In [1]: import numpy as np

In [2]: np.set_printoptions(suppress=True, linewidth=100)

In [3]: rd = lambda a: np.round(a, 2) + 0

In [4]: X = np.load("block2.npy")

In [5]: X
Out[5]: 
array([[-31.16, -10.84,   1.22],
       [-26.1 ,  -8.8 ,  -0.01],
       [-20.59,  -6.62,  -1.1 ],
       [-18.92,  -5.98,  -1.37],
       [-13.92,  -4.09,  -1.94],
       [-10.24,  -2.77,  -2.08],
       [ -7.05,  -1.69,  -1.92],
       [ -1.18,  -0.11,  -0.5 ],
       [ -0.13,   0.  ,  -0.05],
       [ -0.05,   0.  ,  -0.02],
       [  1.03,  -0.13,  -0.58],
       [  1.3 ,  -0.15,  -1.4 ],
       [  2.8 ,   0.31,  -6.77],
       [  3.4 ,   0.59,  -8.72],
       [  3.61,   0.69,  -9.36],
       [  5.17,   1.46, -13.87],
       [  5.49,   1.63, -14.77],
       [  5.56,   1.66, -14.95],
       [  6.77,   2.29, -18.12],
       [  7.49,   2.67, -19.95],
       [  8.05,   2.97, -21.35],
       [  9.02,   3.48, -23.68]])

In [6]: dist = np.linalg.norm(X[:, None] - X[None], axis=-1)

In [7]: rd(dist[:5, :5])
Out[7]: 
array([[ 0.  ,  5.59, 11.62, 13.42, 18.78],
       [ 5.59,  0.  ,  6.02,  7.83, 13.2 ],
       [11.62,  6.02,  0.  ,  1.81,  7.18],
       [13.42,  7.83,  1.81,  0.  ,  5.38],
       [18.78, 13.2 ,  7.18,  5.38,  0.  ]])

In [8]: np.flatnonzero(dist[10] < dist.mean() / 2)
Out[8]: array([ 6,  7,  8,  9, 10, 11, 12])

In [9]: np.unravel_index(dist.round(6).argmax(), dist.shape)
Out[9]: (np.int64(0), np.int64(21))

In [10]: dist.mean(axis=1).argmax()
Out[10]: np.int64(0)

In [11]: W0 = np.array([[-3, 0, -1, -1, -1, -2],
    ...:     [-5, -2, 2, 2, -3, -5],
    ...:     [-3, 0, -1, 1, -6, -8],
    ...:     [0, -2, -2, 4, -7, -6],
    ...:     [1, -1, -5, 6, -6, -9],
    ...:     [-2, 2, -2, 7, -9, -10],
    ...:     [-5, 1, 1, 8, -7, -10],
    ...:     [-3, 4, 0, 10, -9, -12],
    ...:     [-1, 5, 2, 12, -6, -12],
    ...:     [-1, 4, 0, 14, -6, -14]])

In [12]: Q, r_ = np.linalg.qr(W0)

In [13]: Q.shape, r_.shape
Out[13]: ((10, 6), (6, 6))

In [14]: rd(abs(r_[0, 0])), rd(np.linalg.norm(W0[:, 0]))
Out[14]: (np.float64(9.17), np.float64(9.17))

In [15]: rd(Q @ r_)
Out[15]: 
array([[ -3.,   0.,  -1.,  -1.,  -1.,  -2.],
       [ -5.,  -2.,   2.,   2.,  -3.,  -5.],
       [ -3.,   0.,  -1.,   1.,  -6.,  -8.],
       [  0.,  -2.,  -2.,   4.,  -7.,  -6.],
       [  1.,  -1.,  -5.,   6.,  -6.,  -9.],
       [ -2.,   2.,  -2.,   7.,  -9., -10.],
       [ -5.,   1.,   1.,   8.,  -7., -10.],
       [ -3.,   4.,   0.,  10.,  -9., -12.],
       [ -1.,   5.,   2.,  12.,  -6., -12.],
       [ -1.,   4.,   0.,  14.,  -6., -14.]])

In [16]: rd(np.abs(np.diag(r_)))
Out[16]: array([ 9.17,  8.11,  6.41, 11.48,  5.25,  3.43])

In [17]: Q, evecs = np.linalg.qr(W0[:, :5])[0], np.linalg.qr(W0[:, 5:])[0]

In [18]: sig = np.linalg.svd(Q.T @ evecs, compute_uv=False)

In [19]: rd(np.degrees(np.arccos(sig.clip(0, 1))))
Out[19]: array([6.59])

In [20]: rd(np.linalg.norm(Q @ Q.T - evecs @ evecs.T, 2))
Out[20]: np.float64(1.0)

In [21]: F = np.array([[0, -1, 1, 2, 7, 6, 7],
    ...:     [1, 0, 1, -1, -3, -8, 3],
    ...:     [-1, -1, 0, 1, -1, 10, -2],
    ...:     [-2, 1, -1, 0, 4, 1, 4],
    ...:     [-7, 3, 1, -4, 0, 4, 8],
    ...:     [-6, 8, -10, -1, -4, 0, 4],
    ...:     [-7, -3, 2, -4, -8, -4, 0]])

In [22]: F
Out[22]: 
array([[  0,  -1,   1,   2,   7,   6,   7],
       [  1,   0,   1,  -1,  -3,  -8,   3],
       [ -1,  -1,   0,   1,  -1,  10,  -2],
       [ -2,   1,  -1,   0,   4,   1,   4],
       [ -7,   3,   1,  -4,   0,   4,   8],
       [ -6,   8, -10,  -1,  -4,   0,   4],
       [ -7,  -3,   2,  -4,  -8,  -4,   0]])

In [23]: Xc = (X - X.mean(axis=0)) / X.std(axis=0)

In [24]: np.argwhere(np.abs(Xc) > 2)
Out[24]: 
array([[ 0,  0],
       [ 0,  1],
       [ 1,  1],
       [21,  2]])

In [25]: b = np.linalg.lstsq(np.delete(Xc, 0, axis=1), Xc[:, 0])[0]

In [26]: np.abs(b).argmax()
Out[26]: np.int64(0)

In [27]: rd(1 - np.var(Xc[:, 0] - np.delete(Xc, 0, axis=1) @ b))
Out[27]: np.float64(0.99)

In [28]: rd(b)
Out[28]: array([1.01, 0.02])

In [29]: mat = np.array([[0.4, -1.6, -6.0], [0.4, -0.3, 1.5]])

In [30]: # column 2 is much longer than the rest

In [31]: W = np.array([[-9, -5, -5, 9, -6], [-4, 6, -6, 5, -8], [-7, -7, 0, 1, 9]])

In [32]: b = np.array([5, 4, 4, 2, -4])

In [33]: act = np.maximum(mat @ W + b, 0)

In [34]: np.linalg.matrix_rank(act)
Out[34]: np.int64(2)

In [35]: basis = np.array([[3, 2], [8, 4], [6, 3], [9, 1], [3, 7]])

In [36]: W @ basis
Out[36]: 
array([[-34, -86],
       [ 21, -53],
       [-41,  22]])

In [37]: basis = X[[6, 11]].astype(float)

In [38]: for _ in range(7):
    ...:     z = np.linalg.norm(X[:, None] - basis, axis=-1).argmin(axis=1)
    ...:     basis = np.array([X[z == j].mean(axis=0) for j in range(2)])
    ...: 

In [39]: z
Out[39]: array([0, 0, 0, 0, 0, 0, 0, 1, 1, 1, 1, 1, 1, 1, 1, 1, 1, 1, 1, 1, 1, 1])

In [40]: rd(basis)
Out[40]: 
array([[-18.28,  -5.83,  -1.03],
       [  3.89,   1.16, -10.27]])

In [41]: out = W0 / np.sqrt((W0 ** 2).mean(axis=1, keepdims=True))

In [42]: rd(out[5])
Out[42]: array([-0.31,  0.31, -0.31,  1.1 , -1.42, -1.57])

In [43]: np.linalg.matrix_rank(W0 - W0.mean(axis=1, keepdims=True))
Out[43]: np.int64(5)

In [44]: out = np.array([[-2, -3, 0], [1, 2, -1]])

In [45]: basis = np.kron(out, mat)

In [46]: basis.shape
Out[46]: (4, 9)

In [47]: arr = np.load("a.npy")

In [48]: arr
Out[48]: 
array([[ 1.6 ,  1.96, -0.69],
       [ 1.58,  1.99, -0.73],
       [ 1.6 ,  2.01, -0.67],
       [-4.78, -6.01,  2.07],
       [-4.79, -5.98,  2.13],
       [ 3.21,  4.04, -1.38],
       [ 4.83,  5.99, -2.12],
       [-4.79, -6.  ,  2.1 ],
       [ 1.63,  1.99, -0.71],
       [ 0.  , -0.02,  0.03],
       [ 4.77,  6.  , -2.07],
       [-4.81, -6.01,  2.08],
       [ 0.05,  0.01, -0.03],
       [ 4.82,  5.97, -2.1 ],
       [ 4.82,  5.99, -2.1 ],
       [-3.17, -3.99,  1.35],
       [ 3.21,  3.99, -1.35],
       [-3.23, -4.  ,  1.39],
       [-4.78, -6.05,  2.05],
       [ 4.77,  5.97, -2.06],
       [ 0.  ,  0.02,  0.  ],
       [ 1.63,  2.01, -0.71],
       [-3.21, -3.97,  1.37],
       [ 1.62,  2.04, -0.71],
       [-1.57, -2.03,  0.66],
       [-3.19, -4.02,  1.38],
       [-4.79, -6.  ,  2.11],
       [ 4.8 ,  5.97, -2.08],
       [-0.01,  0.02,  0.01]])

In [49]: dist = np.linalg.norm(arr[:, None] - arr[None], axis=-1)

In [50]: dist[8].round(6).argsort(kind="stable")[:4]
Out[50]: array([ 8, 21,  0, 23])

In [51]: dist.shape
Out[51]: (29, 29)

In [52]: dist.mean(axis=1).argmax()
Out[52]: np.int64(18)

In [53]: (dist + 1e9 * np.eye(29)).round(6).argmin(axis=1)
Out[53]: 
array([ 8,  0, 21, 11, 26, 16, 14, 26, 21, 28, 19,  7, 20, 14, 13, 25,  5, 22,  3, 10, 28,  8, 17,
       21, 15, 17,  7, 13, 20])

In [54]: Xc = arr - arr.mean(axis=0)

In [55]: evecs = np.linalg.svd(Xc)[2][:1]

In [56]: out = Xc - Xc @ evecs.T @ evecs

In [57]: rd((Xc @ evecs.T).std(axis=0))
Out[57]: array([5.81])

In [58]: rd(np.cov(Xc @ evecs.T, rowvar=False))
Out[58]: np.float64(34.92)

In [59]: rd(np.linalg.norm(out) / np.linalg.norm(Xc))
Out[59]: np.float64(0.01)

In [60]: rd(np.diag(evecs.T @ evecs))
Out[60]: array([0.36, 0.57, 0.07])

In [61]: np.linalg.norm(out, axis=1).round(6).argmax()
Out[61]: np.int64(18)

In [62]: out = arr / np.linalg.norm(arr, axis=1, keepdims=True)

In [63]: G = out @ out.T

In [64]: rd(np.degrees(np.arccos(np.clip(G[27, 14], -1, 1))))
Out[64]: np.float64(0.09)

In [65]: rd(G[27])
Out[65]: 
array([ 1.  ,  1.  ,  1.  , -1.  , -1.  ,  1.  ,  1.  , -1.  ,  1.  , -0.64,  1.  , -1.  ,  0.77,
        1.  ,  1.  , -1.  ,  1.  , -1.  , -1.  ,  1.  ,  0.75,  1.  , -1.  ,  1.  , -1.  , -1.  ,
       -1.  ,  1.  ,  0.26])

In [66]: (G - 2 * np.eye(29)).round(6).argmax(axis=1)
Out[66]: 
array([ 8,  6, 16, 25, 26, 10, 13, 26,  0,  4,  5,  3,  8, 14, 13, 18,  2, 22, 15, 10, 28, 13, 17,
       10, 18,  3,  7, 14, 20])

In [67]: U, sig, Vh = np.linalg.svd(arr)

In [68]: np.argmax(sig[:-1] / (sig[1:] + 1e-6)) + 1
Out[68]: np.int64(1)

In [69]: out = U[:, :1] @ np.diag(sig[:1]) @ Vh[:1]

In [70]: rd(np.abs(arr - out).max())
Out[70]: np.float64(0.05)

In [71]: np.linalg.matrix_rank(out)
Out[71]: np.int64(1)
